In [1]: import numpy as np

In [2]: import numpy.linalg as la

In [3]: np.set_printoptions(suppress=True, linewidth=100)

In [4]: sv = 10 * 0.7 ** np.arange(13)

In [5]: rng = np.random.default_rng(20966)

In [6]: m1 = rng.normal(size=(39, 13)) * rng.permutation(sv)

In [7]: m1.round(3)
Out[7]: 
array([[ -1.372,  -0.302,  -1.822,   0.569,  10.209,  12.523,   0.307,  -4.642,  -0.693,  -0.15 ,
          0.778,  -0.979,   0.672],
       [ -0.328,  -0.239,  -1.347,   1.79 ,  10.154,   4.064,   0.113,   3.697,  -2.492,   0.032,
          0.621,   4.461,   1.049],
       [  0.802,   0.211,   0.375,   1.243,   1.139,  -1.467,  -0.156,  -3.259,   0.322,  -0.004,
          0.251,  -5.696,   0.077],
       [ -0.451,  -0.339,   1.273,  -0.422,   0.356,  -0.651,  -0.129,   2.832,   0.001,  -0.202,
          0.195,  10.794,  -0.697],
       [ -0.415,  -0.032,  -1.554,  -0.607,  -2.147,   3.225,   0.036,  -1.068,  -1.384,  -0.072,
          0.979,   4.966,  -0.656],
       [  0.137,   0.099,   1.193,   0.475,   4.454,   7.146,   0.253,  -2.369,   0.763,  -0.403,
          1.029,  12.741,  -0.151],
       [ -0.06 ,  -0.074,   4.071,  -1.026,  -0.98 , -13.553,   0.225,  -1.945,   0.794,   0.02 ,
         -0.175,   2.457,   0.129],
       [ -0.463,   0.418,   0.419,  -0.333,   2.533,   2.844,  -0.121,   2.092,  -0.026,   0.039,
          0.377,  -1.606,  -0.057],
       [  0.333,  -0.58 ,  -2.999,   0.903,  -5.373,   2.053,  -0.297,   3.121,  -0.499,   0.092,
          0.276,  -3.369,   0.596],
       [  0.683,   0.354,   1.773,   1.941,   5.086,   9.952,   0.084,  -1.03 ,  -0.939,   0.142,
         -1.807,   0.436,   0.036],
       [  0.353,   0.039,   4.753,  -0.323,   1.128, -17.508,  -0.125,   1.594,  -2.794,  -0.068,
          0.466,  -3.607,   0.059],
       [ -0.443,  -0.374,   4.622,  -0.008,   6.897,  18.662,   0.037,   3.115,   2.228,  -0.212,
          0.928,  -4.095,  -0.111],
       [ -0.419,   0.189,  -3.104,   0.197,  -2.171, -13.21 ,  -0.221,   2.556,   1.577,  -0.013,
          0.615,  -0.764,   0.968],
       [ -0.145,   0.09 ,   4.327,   0.369,   9.803,   2.16 ,   0.111,  -3.924,  -3.71 ,  -0.071,
         -0.615,   2.783,   0.525],
       [ -0.525,   0.34 ,   2.298,   0.409,  -6.11 ,  -8.429,   0.285,   1.735,   0.782,   0.158,
         -0.6  ,  -5.241,   0.015],
       [  0.96 ,  -0.401,  -0.824,  -0.76 ,  -6.75 ,   7.784,   0.326,   5.891,   2.041,   0.001,
          0.947,   5.872,   0.009],
       [  0.762,   0.268,  -1.049,  -1.412,  -2.091,   5.703,  -0.127,  -0.355,   0.687,  -0.073,
          0.873,  12.435,   0.188],
       [ -0.198,  -0.406,  -1.816,   0.707,   3.578,   8.557,  -0.012,   0.567,   0.359,  -0.053,
         -0.366,   3.503,  -0.267],
       [  0.65 ,   0.397,   3.637,   0.128,   5.429,  -8.731,  -0.369,   0.699,   2.76 ,  -0.012,
          0.602,  -3.944,  -0.852],
       [  0.186,  -0.224,  -0.826,   0.534,   1.726, -16.209,  -0.04 ,   2.811,  -1.209,  -0.079,
          0.294,  -3.86 ,  -0.094],
       [ -0.323,  -0.249,  -3.877,  -0.55 ,   8.421,  -0.68 ,   0.36 ,  -0.282,   2.123,   0.085,
          0.211,  -4.79 ,   0.654],
       [ -0.642,   0.164,   2.136,  -2.681,  13.376,  -1.129,   0.092,   4.602,  -0.14 ,  -0.15 ,
         -0.822,   1.371,   0.381],
       [ -0.837,   0.601,   4.008,  -0.793, -16.674,  11.01 ,   0.349,  -1.996,  -1.878,   0.279,
         -2.7  ,   0.238,  -0.499],
       [ -0.443,  -0.687,   5.573,  -0.71 ,  12.945,   1.13 ,   0.012,   0.49 ,   1.189,  -0.046,
          1.204,   0.002,  -0.216],
       [  1.186,   0.277,   0.805,   1.098,   9.213,  19.621,  -0.348,  -2.294,  -1.139,   0.164,
         -0.719,  -5.202,  -0.84 ],
       [  0.493,   0.397,   3.01 ,   1.819,  17.122, -20.297,   0.152,  -0.447,  -0.606,  -0.063,
          1.096,   4.653,   0.279],
       [ -0.264,   0.131,   3.38 ,  -1.13 ,   3.972,   6.546,  -0.134,   5.484,   2.28 ,   0.177,
          0.385,  -2.241,  -0.075],
       [  0.875,   0.247,  -0.539,  -0.159, -10.913,  -9.289,  -0.385,   0.281,   0.625,   0.109,
          0.203,  -1.402,   0.01 ],
       [ -0.229,   0.779,   0.241,  -0.631,   3.997,  15.271,   0.004,   4.468,   0.216,  -0.01 ,
         -0.387,   1.547,   0.6  ],
       [ -0.324,   0.052,  -0.79 ,  -0.782, -12.904,  15.451,   0.063,  -1.449,  -2.481,  -0.203,
         -0.728,  -0.795,  -0.042],
       [  0.731,  -0.232,  -1.855,   1.511,  -6.495,   1.252,  -0.072,   0.19 ,  -1.216,  -0.003,
          0.771,   1.082,   0.471],
       [ -0.076,  -0.122,   1.057,   0.872,  -3.575,   8.025,  -0.258,  -3.404,  -1.856,   0.226,
         -0.263,  -7.7  ,  -0.14 ],
       [  0.38 ,  -0.362,   4.07 ,  -1.095, -11.134,  -1.933,   0.119,  -0.757,  -1.882,  -0.263,
         -0.361,   0.833,   0.369],
       [ -0.954,  -0.111,   5.211,   0.218,   1.581,  -5.471,   0.045,  -0.202,  -4.377,   0.241,
          0.249,  -4.282,   0.441],
       [  0.73 ,   0.087,  -0.645,  -1.321,  -4.799,   8.864,   0.333,  -0.069,   1.154,  -0.084,
          1.68 ,   6.529,  -0.083],
       [  0.025,  -0.402,  -0.794,   2.076,   0.296, -11.055,  -0.056,   0.93 ,  -0.359,   0.153,
         -0.889,  -0.989,   0.099],
       [ -0.224,   0.274,  -5.228,   1.151,  -3.389,   2.71 ,  -0.193,   3.559,   0.666,   0.219,
         -0.527,  15.684,   0.329],
       [  0.562,   0.518,   0.589,  -0.54 ,  -9.379,   5.89 ,   0.003,   6.074,   2.384,  -0.011,
         -0.105,   2.415,  -0.168],
       [ -0.347,   0.056,   4.265,   1.02 , -12.811,  -7.792,  -0.548,  -0.651,  -2.797,   0.096,
          0.828,  -9.   ,  -0.079]])

In [8]: P = m1 @ la.solve(m1.T @ m1, m1.T)

In [9]: round(np.trace(P), 3)
Out[9]: np.float64(13.0)

In [10]: np.allclose(P @ P, P)
Out[10]: True

In [11]: round(np.abs(m1).max(), 3)
Out[11]: np.float64(20.297)
